% python3 -q
>>> import numpy as np
>>> np.set_printoptions(precision=3, suppress=True, linewidth=140, floatmode="fixed")
>>> tidy = lambda a: np.round(a, 3) + 0
>>> A = np.load("arr.npy")
>>> tidy(A)
array([[ 0.954,  0.154, -0.141,  0.022],
       [ 0.154,  0.084,  0.076,  0.218],
       [-0.141,  0.076,  0.185,  0.354],
       [ 0.022,  0.218,  0.354,  0.777]])
>>> Y = np.array([[0, 0], [5, 4], [1, 4], [0, 5]])
>>> tidy(Y.T @ A.T)
array([[0.630, 0.496, 0.564, 1.443],
       [0.165, 1.728, 2.812, 6.173]])
>>> np.linalg.matrix_rank(A @ Y)
np.int64(2)
>>> np.abs(np.diag(np.linalg.qr(A)[1])) > 1e-9
array([ True,  True, False, False])
>>> np.linalg.lstsq(A[:-1].T, A[-1])[2]
np.int32(2)
>>> r = np.linalg.matrix_rank(A)
>>> r
np.int64(2)
>>> ns = np.linalg.svd(A)[2][r:].T
>>> tidy(ns @ ns.T)
array([[ 0.046, -0.154,  0.141, -0.022],
       [-0.154,  0.916, -0.076, -0.218],
       [ 0.141, -0.076,  0.815, -0.354],
       [-0.022, -0.218, -0.354,  0.223]])
>>> ns.shape
(4, 2)
>>> [int(np.linalg.matrix_rank(A[:, :j + 1])) for j in range(4)]
[1, 2, 2, 2]
>>> m1 = np.loadtxt("m.csv", delimiter=",")
>>> m1
array([[-3.000,  0.000, -5.000,  7.000,  5.000],
       [-4.000, -1.000, -6.000,  6.000,  4.000],
       [-5.000, -2.000, -7.000,  5.000,  3.000],
       [ 1.000,  4.000, -1.000, 11.000,  9.000],
       [-5.000, -2.000, -7.000,  5.000,  3.000],
       [-2.000,  1.000, -4.000,  8.000,  6.000],
       [-3.000,  0.000, -5.000,  7.000,  5.000],
       [-5.000, -2.000, -7.000,  5.000,  3.000]])
>>> t = np.radians(180)
>>> r_ = np.eye(5)
>>> r_[1, 1] = r_[4, 4] = np.cos(t)
>>> r_[1, 4], r_[4, 1] = -np.sin(t), np.sin(t)
>>> tidy(r_)
array([[ 1.000,  0.000,  0.000,  0.000,  0.000],
       [ 0.000, -1.000,  0.000,  0.000,  0.000],
       [ 0.000,  0.000,  1.000,  0.000,  0.000],
       [ 0.000,  0.000,  0.000,  1.000,  0.000],
       [ 0.000,  0.000,  0.000,  0.000, -1.000]])
>>> Y = m1 @ r_.T
>>> np.allclose(np.linalg.norm(m1, axis=1), np.linalg.norm(Y, axis=1))
True
>>> tidy(Y)
array([[-3.000,  0.000, -5.000,  7.000, -5.000],
       [-4.000,  1.000, -6.000,  6.000, -4.000],
       [-5.000,  2.000, -7.000,  5.000, -3.000],
       [ 1.000, -4.000, -1.000, 11.000, -9.000],
       [-5.000,  2.000, -7.000,  5.000, -3.000],
       [-2.000, -1.000, -4.000,  8.000, -6.000],
       [-3.000,  0.000, -5.000,  7.000, -5.000],
       [-5.000,  2.000, -7.000,  5.000, -3.000]])
>>> np.allclose(m1 @ m1.T, Y @ Y.T)
True
>>> np.abs(Y - m1).max(axis=0)
array([ 0.000,  8.000,  0.000,  0.000, 18.000])
>>> left, sigma, Vt = np.linalg.svd(m1)
>>> tidy(sigma)
array([29.207, 12.040,  0.000,  0.000,  0.000])
>>> np.argmax(sigma[:-1] / (sigma[1:] + 1e-6)) + 1
np.int64(2)
>>> Y = left[:, :2] @ np.diag(sigma[:2]) @ Vt[:2]
>>> tidy(np.linalg.norm(m1 - Y) / np.linalg.norm(m1))
np.float64(0.0)
>>> np.linalg.matrix_rank(m1, rtol=0.05)
np.int64(2)
>>> tidy(Y)
array([[-3.000,  0.000, -5.000,  7.000,  5.000],
       [-4.000, -1.000, -6.000,  6.000,  4.000],
       [-5.000, -2.000, -7.000,  5.000,  3.000],
       [ 1.000,  4.000, -1.000, 11.000,  9.000],
       [-5.000, -2.000, -7.000,  5.000,  3.000],
       [-2.000,  1.000, -4.000,  8.000,  6.000],
       [-3.000,  0.000, -5.000,  7.000,  5.000],
       [-5.000, -2.000, -7.000,  5.000,  3.000]])
>>> tidy(np.abs(m1 - Y).max())
np.float64(0.0)
>>> r = np.linalg.matrix_rank(m1)
>>> r
np.int64(2)
>>> ns = np.linalg.svd(m1)[2][r:].T
>>> np.allclose(m1 @ ns, 0)
True
>>> tidy(m1 @ ns)
array([[0.000, 0.000, 0.000],
       [0.000, 0.000, 0.000],
       [0.000, 0.000, 0.000],
       [0.000, 0.000, 0.000],
       [0.000, 0.000, 0.000],
       [0.000, 0.000, 0.000],
       [0.000, 0.000, 0.000],
       [0.000, 0.000, 0.000]])
>>> np.linalg.matrix_rank(m1, rtol=0.1)
np.int64(2)
>>> tidy(np.linalg.norm(m1, 2) / np.linalg.norm(m1))
np.float64(0.925)
>>> left, sigma, Vt = np.linalg.svd(m1)
>>> evecs = Vt[:(sigma > 1e-8).sum()]
>>> rng = np.random.default_rng(30)
>>> vec = m1[5] + 2 * m1[1] + rng.integers(2) * np.eye(5)[4]
>>> vec
array([-10.000,  -1.000, -16.000,  20.000,  14.000])
>>> tidy(np.linalg.norm(vec - evecs.T @ evecs @ vec))
np.float64(0.0)
>>> E = np.loadtxt("w.csv", delimiter=",")
>>> E
array([[0.000, 1.000, 0.000, 1.000, 0.000, 1.000, 0.000, 0.000, 0.000, 1.000],
       [1.000, 0.000, 0.000, 1.000, 0.000, 1.000, 0.000, 0.000, 0.000, 1.000],
       [0.000, 0.000, 0.000, 0.000, 0.000, 0.000, 0.000, 1.000, 0.000, 0.000],
       [1.000, 1.000, 0.000, 0.000, 0.000, 1.000, 0.000, 0.000, 0.000, 1.000],
       [0.000, 0.000, 0.000, 0.000, 0.000, 0.000, 0.000, 1.000, 0.000, 0.000],
       [1.000, 1.000, 0.000, 1.000, 0.000, 0.000, 0.000, 0.000, 0.000, 1.000],
       [0.000, 0.000, 0.000, 0.000, 0.000, 0.000, 0.000, 0.000, 1.000, 0.000],
       [0.000, 0.000, 1.000, 0.000, 1.000, 0.000, 0.000, 0.000, 0.000, 0.000],
       [0.000, 0.000, 0.000, 0.000, 0.000, 0.000, 1.000, 0.000, 0.000, 0.000],
       [1.000, 1.000, 0.000, 1.000, 0.000, 1.000, 0.000, 0.000, 0.000, 0.000]])
>>> vec = np.array([2, 1, -2, -2, 0, -2, 1, 2, 3, -3])
>>> h1 = np.maximum(E @ vec, 0)
>>> E * (h1 > 1e-9)[:, None]
array([[0.000, 0.000, 0.000, 0.000, 0.000, 0.000, 0.000, 0.000, 0.000, 0.000],
       [0.000, 0.000, 0.000, 0.000, 0.000, 0.000, 0.000, 0.000, 0.000, 0.000],
       [0.000, 0.000, 0.000, 0.000, 0.000, 0.000, 0.000, 1.000, 0.000, 0.000],
       [0.000, 0.000, 0.000, 0.000, 0.000, 0.000, 0.000, 0.000, 0.000, 0.000],
       [0.000, 0.000, 0.000, 0.000, 0.000, 0.000, 0.000, 1.000, 0.000, 0.000],
       [0.000, 0.000, 0.000, 0.000, 0.000, 0.000, 0.000, 0.000, 0.000, 0.000],
       [0.000, 0.000, 0.000, 0.000, 0.000, 0.000, 0.000, 0.000, 1.000, 0.000],
       [0.000, 0.000, 0.000, 0.000, 0.000, 0.000, 0.000, 0.000, 0.000, 0.000],
       [0.000, 0.000, 0.000, 0.000, 0.000, 0.000, 1.000, 0.000, 0.000, 0.000],
       [0.000, 0.000, 0.000, 0.000, 0.000, 0.000, 0.000, 0.000, 0.000, 0.000]])
>>> np.maximum(E @ (3 * vec), 0)
array([0.000, 0.000, 6.000, 0.000, 6.000, 0.000, 9.000, 0.000, 3.000, 0.000])
>>> h1
array([0.000, 0.000, 2.000, 0.000, 2.000, 0.000, 3.000, 0.000, 1.000, 0.000])
>>> np.flatnonzero(h1 > 1e-9)
array([2, 4, 6, 8])
